>>> import numpy as np
>>> np.set_printoptions(suppress=True, linewidth=120)
>>> def tidy(a):
...     return np.round(a, 2) + 0
... 
>>> arr = np.array([[-1, 1, 0, -3, -3], [3, 3, 2, -3, 3]])
>>> arr[1] = arr[0]
>>> arr
array([[-1,  1,  0, -3, -3],
       [-1,  1,  0, -3, -3]])
>>> Y = arr / np.sqrt((arr ** 2).mean(axis=1, keepdims=True))
>>> np.linalg.matrix_rank(arr - arr.mean(axis=1, keepdims=True))
np.int64(1)
>>> np.linalg.matrix_rank(Y) == np.linalg.matrix_rank(arr)
np.True_
>>> tidy(arr - arr.mean(axis=1, keepdims=True))
array([[ 0.2,  2.2,  1.2, -1.8, -1.8],
       [ 0.2,  2.2,  1.2, -1.8, -1.8]])
>>> theta = np.radians(36)
>>> r_ = np.eye(5)
>>> r_[2, 2] = r_[3, 3] = np.cos(theta)
>>> r_[2, 3], r_[3, 2] = -np.sin(theta), np.sin(theta)
>>> tidy(r_)
array([[ 1.  ,  0.  ,  0.  ,  0.  ,  0.  ],
       [ 0.  ,  1.  ,  0.  ,  0.  ,  0.  ],
       [ 0.  ,  0.  ,  0.81, -0.59,  0.  ],
       [ 0.  ,  0.  ,  0.59,  0.81,  0.  ],
       [ 0.  ,  0.  ,  0.  ,  0.  ,  1.  ]])
>>> Y = arr @ r_.T
>>> tidy(np.abs(Y - arr).max(axis=0))
array([0.  , 0.  , 1.76, 0.57, 0.  ])
>>> tidy(np.linalg.svd(arr, compute_uv=False)), tidy(np.linalg.svd(Y, compute_uv=False))
(array([6.32, 0.  ]), array([6.32, 0.  ]))
>>> np.allclose(arr @ arr.T, Y @ Y.T)
True
>>> (r_ != 0).astype(int)
array([[1, 0, 0, 0, 0],
       [0, 1, 0, 0, 0],
       [0, 0, 1, 1, 0],
       [0, 0, 1, 1, 0],
       [0, 0, 0, 0, 1]])
>>> np.flatnonzero(np.linalg.matrix_power((r_ != 0) + (r_.T != 0) + np.eye(5), 5)[0])
array([0])
>>> data = np.loadtxt("data.csv", delimiter=",")
>>> data
array([[-0.3 , -0.2 ,  0.8 , -0.5 , -0.96],
       [-1.3 ,  0.5 , -0.9 , -1.  ,  2.49],
       [ 1.9 , -0.6 ,  0.8 ,  0.7 , -2.99],
       [-0.6 ,  0.5 , -2.3 ,  0.1 ,  2.49],
       [ 0.3 , -0.2 , -0.6 , -1.  , -1.01],
       [ 1.2 , -0.4 , -0.4 , -0.5 , -2.01],
       [-1.  ,  0.9 ,  1.6 ,  1.1 ,  4.5 ],
       [ 1.9 ,  0.6 , -1.9 ,  1.1 ,  2.97],
       [ 0.1 ,  0.6 , -0.7 , -1.5 ,  3.02],
       [ 0.6 , -1.9 , -0.2 , -1.  , -9.5 ],
       [-0.8 , -1.  ,  0.  , -0.7 , -5.  ],
       [-0.7 ,  1.1 ,  1.2 , -1.  ,  5.48],
       [ 1.7 , -0.8 , -1.1 ,  0.4 , -4.01],
       [ 0.5 , -0.3 , -0.2 , -1.7 , -1.51],
       [-0.3 ,  0.1 , -0.6 ,  0.7 ,  0.49],
       [ 0.1 , -1.4 ,  0.4 ,  0.7 , -7.  ],
       [ 0.2 ,  1.9 , -1.4 , -0.3 ,  9.49],
       [-0.3 , -0.8 ,  1.6 ,  2.7 , -4.02],
       [ 0.6 , -0.3 ,  0.  ,  0.5 , -1.51],
       [ 1.  ,  0.4 ,  0.4 ,  0.1 ,  1.99],
       [ 0.  ,  0.1 , -0.2 , -0.3 ,  0.52],
       [-0.7 , -0.1 , -1.6 , -0.1 , -0.5 ]])
>>> # column 4 is much longer than the rest
>>> lab = data[:, 4] > np.median(data[:, 4])
>>> u = data[lab].mean(axis=0) - data[~lab].mean(axis=0)
>>> lab.astype(int)
array([0, 1, 0, 1, 0, 0, 1, 1, 1, 0, 0, 1, 0, 0, 1, 0, 1, 0, 0, 1, 1, 1])
>>> np.argsort(-np.abs(u).round(6), kind="stable")
array([4, 1, 2, 0, 3])
>>> (((data - data.mean(axis=0)) @ u > 0) == lab).mean()
np.float64(1.0)
